In [1]: import numpy as np

In [2]: import numpy.linalg as la

In [3]: np.set_printoptions(suppress=True, linewidth=120)

In [4]: rd = lambda a: np.round(a, 2) + 0

In [5]: W0 = 4 * np.eye(5) + np.ones((5, 5))

In [6]: W0
Out[6]: 
array([[5., 1., 1., 1., 1.],
       [1., 5., 1., 1., 1.],
       [1., 1., 5., 1., 1.],
       [1., 1., 1., 5., 1.],
       [1., 1., 1., 1., 5.]])

In [7]: np.allclose(W0, W0.T)
Out[7]: True

In [8]: W0 @ W0
Out[8]: 
array([[29., 13., 13., 13., 13.],
       [13., 29., 13., 13., 13.],
       [13., 13., 29., 13., 13.],
       [13., 13., 13., 29., 13.],
       [13., 13., 13., 13., 29.]])

In [9]: evals, vecs = la.eig(W0)

In [10]: rd(evals)
Out[10]: array([4., 9., 4., 4., 4.])

In [11]: rd(W0 @ vecs[:, 0] - evals[0] * vecs[:, 0])
Out[11]: array([0., 0., 0., 0., 0.])

In [12]: x = np.ones(5)

In [13]: for _ in range(3):
    ...:     x = W0 @ x
    ...:     x /= la.norm(x)
    ...:     print(round(x @ W0 @ x, 2))
    ...: 
9.0
9.0
9.0

In [14]: rd(la.eigvalsh(W0)[-1])
Out[14]: np.float64(9.0)

In [15]: G = W0.T @ W0

In [16]: rd(la.svd(W0, compute_uv=False) ** 2)
Out[16]: array([81., 16., 16., 16., 16.])

In [17]: np.trace(G), (W0 ** 2).sum()
Out[17]: (np.float64(145.0), np.float64(145.0))

In [18]: (W0 @ W0.T).shape
Out[18]: (5, 5)

In [19]: np.allclose(G, G.T)
Out[19]: True

In [20]: np.diag(G)
Out[20]: array([29., 29., 29., 29., 29.])

In [21]: la.matrix_rank(G)
Out[21]: np.int64(5)

In [22]: r0 = np.array([-4, 2, -5, -1, -7])

In [23]: B = W0 + np.outer(r0, np.eye(5)[2])

In [24]: B
Out[24]: 
array([[ 5.,  1., -3.,  1.,  1.],
       [ 1.,  5.,  3.,  1.,  1.],
       [ 1.,  1.,  0.,  1.,  1.],
       [ 1.,  1.,  0.,  5.,  1.],
       [ 1.,  1., -6.,  1.,  5.]])

In [25]: la.matrix_rank(B - W0)
Out[25]: np.int64(1)

In [26]: m1 = np.diag(np.array([0, 2, 0, -1])) + 3 * np.eye(4, k=1) + 3 * np.eye(4, k=-1)

In [27]: m1
Out[27]: 
array([[ 0.,  3.,  0.,  0.],
       [ 3.,  2.,  3.,  0.],
       [ 0.,  3.,  0.,  3.],
       [ 0.,  0.,  3., -1.]])

In [28]: evals, vecs = la.eigh(m1)

In [29]: x = np.array([3, 8, 4, 2])

In [30]: (np.sign(vecs[:, -1].round(6)) == np.sign(vecs[0, -1].round(6))).astype(int)
Out[30]: array([1, 1, 1, 1])

In [31]: rd(vecs * np.maximum(evals, 0) @ vecs.T)
Out[31]: 
array([[ 1.3 ,  1.87,  0.65, -0.02],
       [ 1.87,  3.19,  1.85,  0.65],
       [ 0.65,  1.85,  1.97,  1.21],
       [-0.02,  0.65,  1.21,  0.91]])

In [32]: rd(vecs * np.abs(evals) @ vecs.T)
Out[32]: 
array([[ 2.6 ,  0.74,  1.29, -0.04],
       [ 0.74,  4.39,  0.7 ,  1.31],
       [ 1.29,  0.7 ,  3.94, -0.57],
       [-0.04,  1.31, -0.57,  2.82]])

In [33]: np.abs(m1).sum(axis=1).max(), rd(np.abs(evals).max())
Out[33]: (np.float64(8.0), np.float64(5.67))

In [34]: x = np.array([0, 1, 2, -2])

In [35]: h = np.maximum(m1 @ x, 0)

In [36]: rd(np.tanh(m1 @ x))
Out[36]: array([ 1.,  1., -1.,  1.])

In [37]: m1.T @ h
Out[37]: array([24., 25., 48., -8.])

In [38]: B = np.array([[0, 2], [-2, 1]])

In [39]: C = np.kron(B, m1)

In [40]: C.shape
Out[40]: (8, 8)

In [41]: X = np.load("block10.npy")

In [42]: X
Out[42]: 
array([[0, 0, 2],
       [0, 0, 4],
       [0, 0, 0]])

In [43]: r0 = np.array([2, -2])

In [44]: np.correlate(X[1], X[0], "full")
Out[44]: array([0, 0, 8, 0, 0])

In [45]: np.array([np.convolve(row, r0, "same") for row in X])
Out[45]: 
array([[0, 0, 4],
       [0, 0, 8],
       [0, 0, 0]])

In [46]: M = np.load("test9.npy")

In [47]: M
Out[47]: 
array([[-19.96,  -0.69,   1.89],
       [  8.68,  -6.14,   6.23],
       [-10.9 ,  -7.31,   8.91],
       [  3.07,   1.  ,  -1.62],
       [ -4.27,  -1.57,   1.85],
       [ -3.94,  -7.96,   9.19],
       [  7.2 ,  -7.05,   7.38],
       [  7.79,  -9.96,  10.7 ],
       [ 29.34,  -5.68,   4.31],
       [ -9.92,  -3.31,   4.23],
       [ 13.18,  -6.75,   6.64],
       [ 11.8 ,  -6.26,   6.16],
       [ -4.05,  11.12, -12.79],
       [ 11.95,  -4.57,   4.21],
       [  8.01,  -6.3 ,   6.46],
       [  9.02,   2.43,  -3.67],
       [ -3.9 ,  -4.14,   4.78],
       [ 21.07, -10.92,  10.91],
       [ 26.24,  -8.18,   7.39],
       [ 15.77,  -4.95,   4.39],
       [ -1.19,  -8.99,  10.18],
       [  4.41,  -9.66,  10.58],
       [ 21.57,   0.78,  -2.61],
       [ 10.81,  -1.37,   0.6 ]])

In [48]: C = M[[16, 10]].astype(float)

In [49]: for _ in range(7):
    ...:     idx = la.norm(M[:, None] - C, axis=-1).argmin(axis=1)
    ...:     C = np.array([M[idx == j].mean(axis=0) for j in range(2)])
    ...: 

In [50]: idx
Out[50]: array([0, 1, 0, 0, 0, 0, 1, 1, 1, 0, 1, 1, 0, 1, 1, 1, 0, 1, 1, 1, 0, 1, 1, 1])

In [51]: rd(C[1] - C[0])
Out[51]: array([19.91, -3.21,  2.35])

In [52]: np.abs(C[1] - C[0]).argmax()
Out[52]: np.int64(0)

In [53]: P = M @ la.solve(M.T @ M, M.T)

In [54]: rd(np.trace(P))
Out[54]: np.float64(3.0)

In [55]: X.T @ X
Out[55]: 
array([[ 0,  0,  0],
       [ 0,  0,  0],
       [ 0,  0, 20]])

In [56]: X @ X.T
Out[56]: 
array([[ 4,  8,  0],
       [ 8, 16,  0],
       [ 0,  0,  0]])

In [57]: rd(la.norm(X, axis=0))
Out[57]: array([0.  , 0.  , 4.47])

In [58]: rd(la.pinv(X))
Out[58]: 
array([[0. , 0. , 0. ],
       [0. , 0. , 0. ],
       [0.1, 0.2, 0. ]])

In [59]: K = np.load("a.npy")

In [60]: K
Out[60]: 
array([[-4.21, -1.76,  2.04],
       [-0.54, -4.9 ,  0.84],
       [ 3.33,  3.18, -1.94],
       [-0.74, -1.97, -4.54],
       [-3.82, -3.23,  0.1 ],
       [ 4.35, -0.83,  2.32],
       [ 1.97,  3.77,  2.62],
       [ 0.18,  1.39,  4.8 ],
       [-0.67,  4.83,  1.12],
       [-1.88, -3.33,  3.22],
       [ 1.01, -1.13,  4.76],
       [ 2.19, -3.99, -2.07],
       [ 0.98, -1.12, -4.77]])

In [61]: cen = (K - K.mean(axis=0)) / K.std(axis=0)

In [62]: np.argwhere(np.abs(cen) > 2)
Out[62]: array([], shape=(0, 2), dtype=int64)

In [63]: cen.std(axis=0)
Out[63]: array([1., 1., 1.])

In [64]: b = la.lstsq(np.delete(cen, 0, axis=1), cen[:, 0])[0]

In [65]: rd(1 - np.var(cen[:, 0] - np.delete(cen, 0, axis=1) @ b))
Out[65]: np.float64(0.14)

In [66]: np.abs(b).argmax()
Out[66]: np.int64(0)

In [67]: C = K[[2, 12]].astype(float)

In [68]: for _ in range(5):
    ...:     idx = la.norm(K[:, None] - C, axis=-1).argmin(axis=1)
    ...:     C = np.array([K[idx == j].mean(axis=0) for j in range(2)])
    ...: 

In [69]: idx
Out[69]: array([1, 1, 0, 1, 1, 0, 0, 0, 0, 1, 0, 1, 1])

In [70]: rd(C[1] - C[0])
Out[70]: array([-2.84, -4.77, -3.02])

In [71]: np.bincount(idx)
Out[71]: array([6, 7])

In [72]: x = np.array([2, -2, -1])

In [73]: h = np.maximum(K @ x, 0)

In [74]: rd(np.maximum(K @ (3 * x), 0))
Out[74]: array([ 0.  , 23.64,  6.72, 21.  ,  0.  , 24.12,  0.  ,  0.  ,  0.  ,  0.  ,  0.  , 43.29, 26.91])

In [75]: K * (h > 1e-9)[:, None]
Out[75]: 
array([[-0.  , -0.  ,  0.  ],
       [-0.54, -4.9 ,  0.84],
       [ 3.33,  3.18, -1.94],
       [-0.74, -1.97, -4.54],
       [-0.  , -0.  ,  0.  ],
       [ 4.35, -0.83,  2.32],
       [ 0.  ,  0.  ,  0.  ],
       [ 0.  ,  0.  ,  0.  ],
       [-0.  ,  0.  ,  0.  ],
       [-0.  , -0.  ,  0.  ],
       [ 0.  , -0.  ,  0.  ],
       [ 2.19, -3.99, -2.07],
       [ 0.98, -1.12, -4.77]])

In [76]: rd(np.maximum(K @ x, 0) - np.maximum(-K @ x, 0))
Out[76]: array([ -6.94,   7.88,   2.24,   7.  ,  -1.28,   8.04,  -6.22,  -7.22, -12.12,  -0.32,  -0.48,  14.43,   8.97])

In [77]: rd(h)
Out[77]: array([ 0.  ,  7.88,  2.24,  7.  ,  0.  ,  8.04,  0.  ,  0.  ,  0.  ,  0.  ,  0.  , 14.43,  8.97])

In [78]: x = np.array([2, -3, 0])

In [79]: rhs = K @ x

In [80]: b, lr = np.zeros(3), 1 / la.norm(K, 2) ** 2

In [81]: for i in range(5):
    ...:     b -= lr * K.T @ (K @ b - rhs)
    ...:     if i % 1 == 0: print(i, round(la.norm(K @ b - rhs), 2))
    ...: 
0 13.96
1 8.05
2 4.64
3 2.68
4 1.55

In [82]: rd(b)
Out[82]: array([ 1.83, -2.91, -0.04])

In [83]: P = K @ la.solve(K.T @ K, K.T)

In [84]: rd(np.diag(P))
Out[84]: array([0.25, 0.22, 0.2 , 0.19, 0.21, 0.38, 0.18, 0.19, 0.24, 0.2 , 0.24, 0.29, 0.2 ])

In [85]: np.allclose(P @ P, P)
Out[85]: True

In [86]: rd(la.eigvalsh(P))
Out[86]: array([0., 0., 0., 0., 0., 0., 0., 0., 0., 0., 1., 1., 1.])

In [87]: F = np.load("run14.npy")

In [88]: F
Out[88]: 
array([[0, 0, 0, 1],
       [0, 1, 0, 0],
       [0, 0, 1, 0],
       [1, 0, 0, 0]])

In [89]: np.all(la.eigvalsh(F) > 0)
Out[89]: np.False_

In [90]: rd(la.eigvalsh(F).min())
Out[90]: np.float64(-1.0)

In [91]: rd(np.sort(np.abs(la.eigvals(F)))[::-1])
Out[91]: array([1., 1., 1., 1.])

In [92]: F @ np.ones(4)
Out[92]: array([1., 1., 1., 1.])

In [93]: la.matrix_power(F, 100)
Out[93]: 
array([[1, 0, 0, 0],
       [0, 1, 0, 0],
       [0, 0, 1, 0],
       [0, 0, 0, 1]])

In [94]: p = np.eye(4)[2]

In [95]: for _ in range(5):
    ...:     p = p @ F
    ...:     print(p.round(2))
    ...: 
[0. 0. 1. 0.]
[0. 0. 1. 0.]
[0. 0. 1. 0.]
[0. 0. 1. 0.]
[0. 0. 1. 0.]

In [96]: mat = np.load("sample14.npy")

In [97]: mat
Out[97]: 
array([[-0.6,  0. ,  0.5, -1.6],
       [-0.6, -0.5, -0.8, -0.5],
       [ 1. ,  0.6, -1.8, -0.6],
       [-0.9, -0.6, -0.7,  0.5],
       [ 1. ,  0.8,  0.2, -0.4]])

In [98]: left, sigma = la.svd(mat)
Traceback (most recent call last):
  Cell In[98], line 1
    left, sigma = la.svd(mat)
ValueError: too many values to unpack (expected 2)


In [99]: left, sigma, Vh = la.svd(mat, full_matrices=False)

In [100]: np.abs(left[:, 0]).round(6).argmax()
Out[100]: np.int64(2)

In [101]: rd(np.cumsum(sigma ** 2) / np.sum(sigma ** 2))
Out[101]: array([0.43, 0.74, 1.  , 1.  ])

In [102]: rd(Vh @ Vh.T)
Out[102]: 
array([[1., 0., 0., 0.],
       [0., 1., 0., 0.],
       [0., 0., 1., 0.],
       [0., 0., 0., 1.]])

In [103]: rd(sigma / sigma[0])
Out[103]: array([1.  , 0.85, 0.78, 0.07])
